% python3 -q
>>> import numpy as np
>>> np.set_printoptions(precision=2, suppress=True, linewidth=100, floatmode="fixed")
>>> tidy = lambda a: np.round(a, 2) + 0
>>> m1 = np.loadtxt("layer6.csv", delimiter=",")
>>> m1
array([[-1.28,  2.40,  1.76,  0.00, -0.80,  2.40, -2.08,  0.16, -0.16, -1.92],
       [-2.00,  3.75,  2.75,  0.00, -1.25,  3.75, -3.25,  0.25, -0.25, -3.00],
       [ 0.80, -1.50, -1.10,  0.00,  0.50, -1.50,  1.30, -0.10,  0.10,  1.20],
       [-0.32,  0.60,  0.44,  0.00, -0.20,  0.60, -0.52,  0.04, -0.04, -0.48],
       [-0.40,  0.75,  0.55,  0.00, -0.25,  0.75, -0.65,  0.05, -0.05, -0.60],
       [ 2.16, -4.05, -2.97,  0.00,  1.35, -4.05,  3.51, -0.27,  0.27,  3.24],
       [-0.32,  0.60,  0.44,  0.00, -0.20,  0.60, -0.52,  0.04, -0.04, -0.48],
       [-0.08,  0.15,  0.11,  0.00, -0.05,  0.15, -0.13,  0.01, -0.01, -0.12]])
>>> rank = np.linalg.matrix_rank(m1)
>>> rank
np.int64(1)
>>> N = np.linalg.svd(m1)[2][rank:].T
>>> np.allclose(m1 @ N, 0)
True
>>> [int(np.linalg.matrix_rank(m1[:i])) for i in range(1, len(m1) + 1)]
[1, 1, 1, 1, 1, 1, 1, 1]
>>> [int(np.linalg.matrix_rank(np.delete(m1, i, axis=0))) for i in range(8)]
[1, 1, 1, 1, 1, 1, 1, 1]
>>> Uu, sig, VT = np.linalg.svd(m1)
>>> tidy(sig)
array([13.13,  0.00,  0.00,  0.00,  0.00,  0.00,  0.00,  0.00])
>>> A2 = Uu[:, :1] @ np.diag(sig[:1]) @ VT[:1]
>>> np.linalg.matrix_rank(m1, rtol=0.05)
np.int64(1)
>>> np.linalg.matrix_rank(A2)
np.int64(1)
>>> tidy(np.linalg.norm(m1 - A2) / np.linalg.norm(m1))
np.float64(0.0)
>>> tidy(np.linalg.norm(m1 - A2, 2)), tidy(sig[1])
(np.float64(0.0), np.float64(0.0))
>>> tidy(A2)
array([[-1.28,  2.40,  1.76,  0.00, -0.80,  2.40, -2.08,  0.16, -0.16, -1.92],
       [-2.00,  3.75,  2.75,  0.00, -1.25,  3.75, -3.25,  0.25, -0.25, -3.00],
       [ 0.80, -1.50, -1.10,  0.00,  0.50, -1.50,  1.30, -0.10,  0.10,  1.20],
       [-0.32,  0.60,  0.44,  0.00, -0.20,  0.60, -0.52,  0.04, -0.04, -0.48],
       [-0.40,  0.75,  0.55,  0.00, -0.25,  0.75, -0.65,  0.05, -0.05, -0.60],
       [ 2.16, -4.05, -2.97,  0.00,  1.35, -4.05,  3.51, -0.27,  0.27,  3.24],
       [-0.32,  0.60,  0.44,  0.00, -0.20,  0.60, -0.52,  0.04, -0.04, -0.48],
       [-0.08,  0.15,  0.11,  0.00, -0.05,  0.15, -0.13,  0.01, -0.01, -0.12]])
>>> W0 = np.load("case16.npy")
>>> W0
array([[0.00, 5.00, 0.00, 0.00, 0.00, 0.00],
       [5.00, 0.00, 5.00, 0.00, 0.00, 0.00],
       [0.00, 5.00, 1.00, 5.00, 0.00, 0.00],
       [0.00, 0.00, 5.00, 1.00, 5.00, 0.00],
       [0.00, 0.00, 0.00, 5.00, 1.00, 5.00],
       [0.00, 0.00, 0.00, 0.00, 5.00, 2.00]])
>>> # symmetric, so the eigenvalues are real
>>> rng = np.random.default_rng(389547)
>>> z = rng.permutation(6)
>>> z
array([5, 4, 0, 3, 2, 1])
>>> A2 = W0[z][:, z]
>>> np.allclose(A2, W0)
False
>>> tidy(np.sort(np.abs(np.linalg.eigvals(A2))))
array([1.27, 3.14, 5.52, 7.00, 8.26, 9.90])
>>> np.diag(A2)
array([2.00, 1.00, 0.00, 1.00, 1.00, 0.00])
>>> A2 = np.array([[-2, -2], [1, 0], [1, -1], [-2, -2], [1, 0], [1, 1]])
>>> np.vstack([W0, A2.T]).shape
(8, 6)
>>> np.linalg.matrix_rank(np.vstack([W0, A2.T]))
np.int64(6)
>>> np.einsum("ij->j", W0)
array([ 5.00, 10.00, 11.00, 11.00, 11.00,  7.00])
>>> np.all(np.linalg.eigvalsh(W0) > 0)
np.False_
>>> tidy(np.linalg.eigvalsh(W0).min())
np.float64(-8.26)
>>> u, g = W0[4], W0[3]
>>> u @ g
np.float64(10.0)
>>> p = (u @ g) / (u @ u) * u
>>> tidy(np.linalg.norm(u + g) ** 2 + np.linalg.norm(u - g) ** 2)
np.float64(204.0)
>>> tidy(g - p)
array([ 0.00,  0.00,  5.00,  0.02,  4.80, -0.98])
>>> np.outer(u, g)
array([[ 0.00,  0.00,  0.00,  0.00,  0.00,  0.00],
       [ 0.00,  0.00,  0.00,  0.00,  0.00,  0.00],
       [ 0.00,  0.00,  0.00,  0.00,  0.00,  0.00],
       [ 0.00,  0.00, 25.00,  5.00, 25.00,  0.00],
       [ 0.00,  0.00,  5.00,  1.00,  5.00,  0.00],
       [ 0.00,  0.00, 25.00,  5.00, 25.00,  0.00]])
>>> X = np.eye(9, dtype=int)[rng.permutation(9)] * np.array([3, 3, 1, 0, 1, 3, 3, 0, 1])
>>> X
array([[0, 3, 0, 0, 0, 0, 0, 0, 0],
       [0, 0, 1, 0, 0, 0, 0, 0, 0],
       [0, 0, 0, 0, 0, 3, 0, 0, 0],
       [0, 0, 0, 0, 1, 0, 0, 0, 0],
       [0, 0, 0, 0, 0, 0, 0, 0, 0],
       [0, 0, 0, 0, 0, 0, 0, 0, 1],
       [0, 0, 0, 0, 0, 0, 0, 0, 0],
       [0, 0, 0, 0, 0, 0, 3, 0, 0],
       [3, 0, 0, 0, 0, 0, 0, 0, 0]])
>>> X.T @ X
array([[9, 0, 0, 0, 0, 0, 0, 0, 0],
       [0, 9, 0, 0, 0, 0, 0, 0, 0],
       [0, 0, 1, 0, 0, 0, 0, 0, 0],
       [0, 0, 0, 0, 0, 0, 0, 0, 0],
       [0, 0, 0, 0, 1, 0, 0, 0, 0],
       [0, 0, 0, 0, 0, 9, 0, 0, 0],
       [0, 0, 0, 0, 0, 0, 9, 0, 0],
       [0, 0, 0, 0, 0, 0, 0, 0, 0],
       [0, 0, 0, 0, 0, 0, 0, 0, 1]])
>>> (X != 0).astype(int)
array([[0, 1, 0, 0, 0, 0, 0, 0, 0],
       [0, 0, 1, 0, 0, 0, 0, 0, 0],
       [0, 0, 0, 0, 0, 1, 0, 0, 0],
       [0, 0, 0, 0, 1, 0, 0, 0, 0],
       [0, 0, 0, 0, 0, 0, 0, 0, 0],
       [0, 0, 0, 0, 0, 0, 0, 0, 1],
       [0, 0, 0, 0, 0, 0, 0, 0, 0],
       [0, 0, 0, 0, 0, 0, 1, 0, 0],
       [1, 0, 0, 0, 0, 0, 0, 0, 0]])
>>> X @ X
array([[0, 0, 3, 0, 0, 0, 0, 0, 0],
       [0, 0, 0, 0, 0, 3, 0, 0, 0],
       [0, 0, 0, 0, 0, 0, 0, 0, 3],
       [0, 0, 0, 0, 0, 0, 0, 0, 0],
       [0, 0, 0, 0, 0, 0, 0, 0, 0],
       [3, 0, 0, 0, 0, 0, 0, 0, 0],
       [0, 0, 0, 0, 0, 0, 0, 0, 0],
       [0, 0, 0, 0, 0, 0, 0, 0, 0],
       [0, 9, 0, 0, 0, 0, 0, 0, 0]])
>>> tidy(np.sort(np.linalg.eigvals(X).real))
array([-1.56, -1.56,  0.00,  0.00,  0.00,  0.00,  0.60,  0.60,  1.93])
>>> z = rng.permutation(9)
>>> z
array([8, 7, 1, 5, 0, 2, 6, 4, 3])
>>> A2 = X[z][:, z]
>>> tidy(np.sort(np.abs(np.linalg.eigvals(A2))))
array([0.00, 0.00, 0.00, 0.00, 1.93, 1.93, 1.93, 1.93, 1.93])
>>> tidy(np.linalg.det(A2)), tidy(np.linalg.det(X[z]))
(np.float64(0.0), np.float64(0.0))
>>> np.trace(A2)
np.int64(0)
>>> np.diag(A2)
array([0, 0, 0, 0, 0, 0, 0, 0, 0])
>>> Uu, sig, VT = np.linalg.svd(X)
>>> np.argmax(sig[:-1] / (sig[1:] + 1e-6)) + 1
np.int64(7)
>>> sig
array([3.00, 3.00, 3.00, 3.00, 1.00, 1.00, 1.00, 0.00, 0.00])
>>> A2 = Uu[:, :7] @ np.diag(sig[:7]) @ VT[:7]
>>> tidy(np.linalg.norm(X - A2) / np.linalg.norm(X))
np.float64(0.0)
>>> tidy(np.linalg.norm(X - A2, 2)), sig[7]
(np.float64(0.0), np.float64(0.0))
>>> np.linalg.matrix_rank(A2)
np.int64(7)
>>> A2
array([[0.00, 3.00, 0.00, 0.00, 0.00, 0.00, 0.00, 0.00, 0.00],
       [0.00, 0.00, 1.00, 0.00, 0.00, 0.00, 0.00, 0.00, 0.00],
       [0.00, 0.00, 0.00, 0.00, 0.00, 3.00, 0.00, 0.00, 0.00],
       [0.00, 0.00, 0.00, 0.00, 1.00, 0.00, 0.00, 0.00, 0.00],
       [0.00, 0.00, 0.00, 0.00, 0.00, 0.00, 0.00, 0.00, 0.00],
       [0.00, 0.00, 0.00, 0.00, 0.00, 0.00, 0.00, 0.00, 1.00],
       [0.00, 0.00, 0.00, 0.00, 0.00, 0.00, 0.00, 0.00, 0.00],
       [0.00, 0.00, 0.00, 0.00, 0.00, 0.00, 3.00, 0.00, 0.00],
       [3.00, 0.00, 0.00, 0.00, 0.00, 0.00, 0.00, 0.00, 0.00]])
>>> M = np.diag(np.array([0, 1, 1, 1, 0, 3, 3])) + 2 * np.eye(7, k=1) + 2 * np.eye(7, k=-1)
>>> M
array([[0.00, 2.00, 0.00, 0.00, 0.00, 0.00, 0.00],
       [2.00, 1.00, 2.00, 0.00, 0.00, 0.00, 0.00],
       [0.00, 2.00, 1.00, 2.00, 0.00, 0.00, 0.00],
       [0.00, 0.00, 2.00, 1.00, 2.00, 0.00, 0.00],
       [0.00, 0.00, 0.00, 2.00, 0.00, 2.00, 0.00],
       [0.00, 0.00, 0.00, 0.00, 2.00, 3.00, 2.00],
       [0.00, 0.00, 0.00, 0.00, 0.00, 2.00, 3.00]])
>>> Uu, sig, VT = np.linalg.svd(M)
>>> tidy(sig)
array([5.52, 4.25, 2.82, 2.64, 1.88, 1.43, 0.14])
>>> np.argmax(sig[:-1] / (sig[1:] + 1e-6)) + 1
np.int64(6)
>>> A2 = Uu[:, :6] @ np.diag(sig[:6]) @ VT[:6]
>>> np.linalg.matrix_rank(A2)
np.int64(6)
>>> np.linalg.matrix_rank(M, rtol=0.05)
np.int64(6)
>>> tidy(np.linalg.norm(M - A2) / np.linalg.norm(M))
np.float64(0.02)
>>> tidy(np.linalg.norm(M - A2, 2)), tidy(sig[6])
(np.float64(0.14), np.float64(0.14))
>>> tidy(A2)
array([[ 0.04,  2.00, -0.04,  0.03,  0.03, -0.03,  0.02],
       [ 2.00,  1.00,  2.00,  0.00,  0.00,  0.00,  0.00],
       [-0.04,  2.00,  1.04,  1.98, -0.02,  0.03, -0.02],
       [ 0.03,  0.00,  1.98,  1.02,  2.02, -0.02,  0.01],
       [ 0.03,  0.00, -0.02,  2.02,  0.02,  1.98,  0.01],
       [-0.03,  0.00,  0.03, -0.02,  1.98,  3.02,  1.99],
       [ 0.02,  0.00, -0.02,  0.01,  0.01,  1.99,  3.01]])
>>> A2 = np.linalg.inv(M)
>>> tidy(np.linalg.cond(M))
np.float64(40.24)
>>> tidy(np.linalg.det(M) * A2)
array([[ 144.00,  -32.00, -128.00,   96.00,   80.00,  -96.00,   64.00],
       [ -32.00,    0.00,    0.00,    0.00,    0.00,    0.00,    0.00],
       [-128.00,    0.00,  128.00,  -96.00,  -80.00,   96.00,  -64.00],
       [  96.00,    0.00,  -96.00,   48.00,   40.00,  -48.00,   32.00],
       [  80.00,    0.00,  -80.00,   40.00,   60.00,  -72.00,   48.00],
       [ -96.00,    0.00,   96.00,  -48.00,  -72.00,   48.00,  -32.00],
       [  64.00,    0.00,  -64.00,   32.00,   48.00,  -32.00,    0.00]])
>>> tidy(np.linalg.inv(A2))
array([[0.00, 2.00, 0.00, 0.00, 0.00, 0.00, 0.00],
       [2.00, 1.00, 2.00, 0.00, 0.00, 0.00, 0.00],
       [0.00, 2.00, 1.00, 2.00, 0.00, 0.00, 0.00],
       [0.00, 0.00, 2.00, 1.00, 2.00, 0.00, 0.00],
       [0.00, 0.00, 0.00, 2.00, 0.00, 2.00, 0.00],
       [0.00, 0.00, 0.00, 0.00, 2.00, 3.00, 2.00],
       [0.00, 0.00, 0.00, 0.00, 0.00, 2.00, 3.00]])
>>> tidy(A2)
array([[-2.25,  0.50,  2.00, -1.50, -1.25,  1.50, -1.00],
       [ 0.50,  0.00,  0.00,  0.00,  0.00,  0.00,  0.00],
       [ 2.00,  0.00, -2.00,  1.50,  1.25, -1.50,  1.00],
       [-1.50,  0.00,  1.50, -0.75, -0.62,  0.75, -0.50],
       [-1.25,  0.00,  1.25, -0.62, -0.94,  1.12, -0.75],
       [ 1.50,  0.00, -1.50,  0.75,  1.12, -0.75,  0.50],
       [-1.00,  0.00,  1.00, -0.50, -0.75,  0.50,  0.00]])
>>> np.allclose(A2, M.T)
False
>>> (np.abs(A2) > 1e-9).astype(int)
array([[1, 1, 1, 1, 1, 1, 1],
       [1, 0, 0, 0, 0, 0, 0],
       [1, 0, 1, 1, 1, 1, 1],
       [1, 0, 1, 1, 1, 1, 1],
       [1, 0, 1, 1, 1, 1, 1],
       [1, 0, 1, 1, 1, 1, 1],
       [1, 0, 1, 1, 1, 1, 0]])
>>> tidy(np.linalg.slogdet(M)[0])
np.float64(-1.0)
>>> tidy(np.linalg.norm(m1, 2) / np.linalg.norm(m1))
np.float64(1.0)
>>> [round(float(x), 2) for x in np.linalg.svd(m1, compute_uv=False)[:3]]
[13.13, 0.0, 0.0]
>>> np.argsort(-np.linalg.norm(m1, axis=0).round(6), kind="stable")[:3]
array([1, 5, 6])
>>> z = rng.permutation(7)
>>> z
array([4, 2, 3, 6, 0, 5, 1])
>>> A2 = M[z][:, z]
>>> np.allclose(A2, M)
False
>>> tidy(np.linalg.det(A2)), tidy(np.linalg.det(M[z]))
(np.float64(-64.0), np.float64(-64.0))
>>> np.diag(A2)
array([0.00, 1.00, 1.00, 3.00, 0.00, 3.00, 1.00])
>>> np.trace(A2)
np.float64(9.0)
>>> x0 = np.array([9, 9, 6, 8, -5, -2, 0])
>>> rhs = M @ x0
>>> coef, lr = np.zeros(7), 1 / np.linalg.norm(M, 2) ** 2
>>> for i in range(4):
...     coef -= lr * M.T @ (M @ coef - rhs)
...     if i % 1 == 0: print(i, round(np.linalg.norm(M @ coef - rhs), 2))
... 
0 30.05
1 17.56
2 12.42
3 9.68
>>> tidy(coef)
array([ 5.09,  9.12,  7.16,  6.19, -2.58, -1.37, -1.67])
